In [1]: import numpy as np

In [2]: np.set_printoptions(suppress=True, linewidth=200)

In [3]: def rd(a):
   ...:     return np.round(a, 3) + 0
   ...: 

In [4]: A = np.load("m.npy")

In [5]: A
Out[5]: 
array([[ 4.02, -1.  ,  1.  , -3.  , -3.  ,  4.  , -4.  ],
       [ 1.  , -2.98, -5.  , -5.  , -4.  ,  1.  ,  4.  ],
       [-5.  , -1.  ,  1.02,  2.  , -1.  , -5.  , -2.  ],
       [ 4.  ,  0.  , -2.  , -0.98, -3.  ,  4.  , -4.  ],
       [ 5.  ,  1.  ,  5.  ,  5.  ,  2.02, -5.  , -3.  ],
       [ 5.  , -3.  ,  1.  , -5.  ,  5.  , -1.98,  2.  ],
       [ 4.  , -1.  ,  1.  , -3.  , -3.  ,  4.  , -3.98]])

In [6]: [round(float(x), 3) for x in np.linalg.svd(A, compute_uv=False)[:3]]
Out[6]: [15.444, 12.523, 10.423]

In [7]: np.linalg.matrix_rank(A, rtol=0.1)
Out[7]: np.int64(6)

In [8]: Uu, sv, VT = np.linalg.svd(A)

In [9]: np.argmax(sv[:-1] / (sv[1:] + 1e-6)) + 1
Out[9]: np.int64(6)

In [10]: other = Uu[:, :6] @ np.diag(sv[:6]) @ VT[:6]

In [11]: rd(np.abs(A - other).max())
Out[11]: np.float64(0.001)

In [12]: np.linalg.matrix_rank(other)
Out[12]: np.int64(6)

In [13]: rd(other)
Out[13]: 
array([[ 4.02 , -1.001,  1.   , -2.999, -3.   ,  4.   , -4.   ],
       [ 1.   , -2.98 , -5.   , -5.   , -4.   ,  1.   ,  4.   ],
       [-5.   , -1.   ,  1.02 ,  2.   , -1.   , -5.   , -2.   ],
       [ 4.   ,  0.   , -2.   , -0.98 , -3.   ,  4.   , -4.   ],
       [ 5.   ,  1.   ,  5.   ,  5.   ,  2.02 , -5.   , -3.   ],
       [ 5.   , -3.   ,  1.   , -5.   ,  5.   , -1.98 ,  2.   ],
       [ 4.   , -0.999,  1.   , -3.001, -3.   ,  4.   , -3.98 ]])

In [14]: rd(A.sum(axis=0))
Out[14]: array([ 18.02,  -7.98,   2.02,  -9.98,  -6.98,   1.02, -10.98])

In [15]: np.count_nonzero(A)
Out[15]: np.int64(48)

In [16]: np.linalg.rank(A)
Traceback (most recent call last):
  Cell In[16], line 1
    np.linalg.rank(A)
AttributeError: module 'numpy.linalg' has no attribute 'rank'


In [17]: rd(np.diff(A, axis=0))
Out[17]: 
array([[ -3.02,  -1.98,  -6.  ,  -2.  ,  -1.  ,  -3.  ,   8.  ],
       [ -6.  ,   1.98,   6.02,   7.  ,   3.  ,  -6.  ,  -6.  ],
       [  9.  ,   1.  ,  -3.02,  -2.98,  -2.  ,   9.  ,  -2.  ],
       [  1.  ,   1.  ,   7.  ,   5.98,   5.02,  -9.  ,   1.  ],
       [  0.  ,  -4.  ,  -4.  , -10.  ,   2.98,   3.02,   5.  ],
       [ -1.  ,   2.  ,   0.  ,   2.  ,  -8.  ,   5.98,  -5.98]])

In [18]: rd(A - A[0])
Out[18]: 
array([[ 0.  ,  0.  ,  0.  ,  0.  ,  0.  ,  0.  ,  0.  ],
       [-3.02, -1.98, -6.  , -2.  , -1.  , -3.  ,  8.  ],
       [-9.02,  0.  ,  0.02,  5.  ,  2.  , -9.  ,  2.  ],
       [-0.02,  1.  , -3.  ,  2.02,  0.  ,  0.  ,  0.  ],
       [ 0.98,  2.  ,  4.  ,  8.  ,  5.02, -9.  ,  1.  ],
       [ 0.98, -2.  ,  0.  , -2.  ,  8.  , -5.98,  6.  ],
       [-0.02,  0.  ,  0.  ,  0.  ,  0.  ,  0.  ,  0.02]])

In [19]: rd(A.sum(axis=1))
Out[19]: array([ -1.98, -10.98, -10.98,  -1.98,  10.02,   3.02,  -1.98])

In [20]: W1 = np.array([[-5, 1], [-3, -3], [-1, 4], [5, -1], [4, -3], [-2, 1], [5, -1]])

In [21]: c = np.array([1, 3])

In [22]: H = np.maximum(A @ W1 + c, 0)

In [23]: rd(H)
Out[23]: 
array([[ 0.  , 34.02],
       [ 0.  ,  6.94],
       [33.98,  3.08],
       [ 0.  , 16.98],
       [ 0.  , 11.94],
       [ 0.  ,  7.02],
       [ 0.  , 33.98]])

In [24]: C = np.array([[0, -3, -4], [-2, 0, -5]])

In [25]: (H @ C).round(6).argmax(axis=1)
Out[25]: array([1, 1, 0, 1, 1, 1, 1])

In [26]: E = np.loadtxt("a.csv", delimiter=",")

In [27]: rd(E)
Out[27]: 
array([[-0.844,  0.21 ,  0.163,  0.465],
       [-0.211, -0.692,  0.626, -0.291],
       [ 0.   , -0.688, -0.531,  0.496],
       [ 0.493,  0.062,  0.548,  0.673]])

In [28]: # keeps lengths

In [29]: rng = np.random.default_rng(6)

In [30]: lab = rng.permutation(4)

In [31]: lab
Out[31]: array([0, 3, 1, 2])

In [32]: other = E[lab][:, lab]

In [33]: rd(np.sort(np.abs(np.linalg.eigvals(other))))
Out[33]: array([1., 1., 1., 1.])

In [34]: rd(np.linalg.det(other)), rd(np.linalg.det(E[lab]))
Out[34]: (np.float64(-1.0), np.float64(-1.0))

In [35]: rd(np.diag(other))
Out[35]: array([-0.844,  0.673, -0.692, -0.531])

In [36]: r0 = np.array([0, 1])

In [37]: rd(np.array([np.convolve(row, r0, "same") for row in E]))
Out[37]: 
array([[ 0.   , -0.844,  0.21 ,  0.163],
       [ 0.   , -0.211, -0.692,  0.626],
       [ 0.   ,  0.   , -0.688, -0.531],
       [ 0.   ,  0.493,  0.062,  0.548]])

In [38]: np.polyval(r0, E[1])
Out[38]: array([1., 1., 1., 1.])

In [39]: rd(np.cross(E[1, :3], E[2, :3]))
Out[39]: array([ 0.798, -0.112,  0.145])

In [40]: rd(np.correlate(E[1], E[2], "full"))
Out[40]: array([-0.105, -0.231,  0.823,  0.   , -0.276,  0.2  ,  0.   ])

In [41]: x0 = np.array([4, 5, 4, 5])

In [42]: rd(np.linalg.inv(E))
Out[42]: 
array([[-0.844, -0.211,  0.   ,  0.493],
       [ 0.21 , -0.692, -0.688,  0.062],
       [ 0.163,  0.626, -0.531,  0.548],
       [ 0.465, -0.291,  0.496,  0.673]])

In [43]: rd(np.abs(np.linalg.eigvals(E)))
Out[43]: array([1., 1., 1., 1.])

In [44]: rd(np.linalg.det(E))
Out[44]: np.float64(-1.0)

In [45]: rd(np.sort(np.abs(np.degrees(np.angle(np.linalg.eigvals(E))))))
Out[45]: array([  0.   , 134.194, 134.194, 180.   ])
